% python3 -q
>>> import numpy as np
>>> np.set_printoptions(precision=2, suppress=True, linewidth=140, sign=" ")
>>> K = np.load("layer2.npy")
>>> K
array([[ 1.  ,  0.2 ,  0.04,  0.01,  0.  ,  0.  ,  0.  ,  0.  ,  0.  ,  0.  ],
       [ 0.2 ,  1.  ,  0.2 ,  0.04,  0.01,  0.  ,  0.  ,  0.  ,  0.  ,  0.  ],
       [ 0.04,  0.2 ,  1.  ,  0.2 ,  0.04,  0.01,  0.  ,  0.  ,  0.  ,  0.  ],
       [ 0.01,  0.04,  0.2 ,  1.  ,  0.2 ,  0.04,  0.01,  0.  ,  0.  ,  0.  ],
       [ 0.  ,  0.01,  0.04,  0.2 ,  1.  ,  0.2 ,  0.04,  0.01,  0.  ,  0.  ],
       [ 0.  ,  0.  ,  0.01,  0.04,  0.2 ,  1.  ,  0.2 ,  0.04,  0.01,  0.  ],
       [ 0.  ,  0.  ,  0.  ,  0.01,  0.04,  0.2 ,  1.  ,  0.2 ,  0.04,  0.01],
       [ 0.  ,  0.  ,  0.  ,  0.  ,  0.01,  0.04,  0.2 ,  1.  ,  0.2 ,  0.04],
       [ 0.  ,  0.  ,  0.  ,  0.  ,  0.  ,  0.01,  0.04,  0.2 ,  1.  ,  0.2 ],
       [ 0.  ,  0.  ,  0.  ,  0.  ,  0.  ,  0.  ,  0.01,  0.04,  0.2 ,  1.  ]])
>>> r0 = np.array([-1, -2])
>>> np.convolve(K[0], r0)
array([-1.  , -2.2 , -0.44, -0.09, -0.02,  0.  ,  0.  ,  0.  ,  0.  ,  0.  ,  0.  ])
>>> np.polyval(r0, K[0])
array([-3.  , -2.2 , -2.04, -2.01, -2.  , -2.  , -2.  , -2.  , -2.  , -2.  ])
>>> np.array([np.convolve(row, r0, "same") for row in K])
array([[-1.  , -2.2 , -0.44, -0.09, -0.02,  0.  ,  0.  ,  0.  ,  0.  ,  0.  ],
       [-0.2 , -1.4 , -2.2 , -0.44, -0.09, -0.02,  0.  ,  0.  ,  0.  ,  0.  ],
       [-0.04, -0.28, -1.4 , -2.2 , -0.44, -0.09, -0.02,  0.  ,  0.  ,  0.  ],
       [-0.01, -0.06, -0.28, -1.4 , -2.2 , -0.44, -0.09, -0.02,  0.  ,  0.  ],
       [ 0.  , -0.01, -0.06, -0.28, -1.4 , -2.2 , -0.44, -0.09, -0.02,  0.  ],
       [ 0.  ,  0.  , -0.01, -0.06, -0.28, -1.4 , -2.2 , -0.44, -0.09, -0.02],
       [ 0.  ,  0.  ,  0.  , -0.01, -0.06, -0.28, -1.4 , -2.2 , -0.44, -0.09],
       [ 0.  ,  0.  ,  0.  ,  0.  , -0.01, -0.06, -0.28, -1.4 , -2.2 , -0.44],
       [ 0.  ,  0.  ,  0.  ,  0.  ,  0.  , -0.01, -0.06, -0.28, -1.4 , -2.2 ],
       [ 0.  ,  0.  ,  0.  ,  0.  ,  0.  ,  0.  , -0.01, -0.06, -0.28, -1.4 ]])
>>> np.round(np.correlate(K[0], K[6], "full"), 2) + 0
array([ 0.01,  0.04,  0.21,  1.04,  0.41,  0.12,  0.04,  0.01,  0.  ,  0.  ,  0.  ,  0.  ,  0.  ,  0.  ,  0.  ,  0.  ,  0.  ,  0.  ,  0.  ])
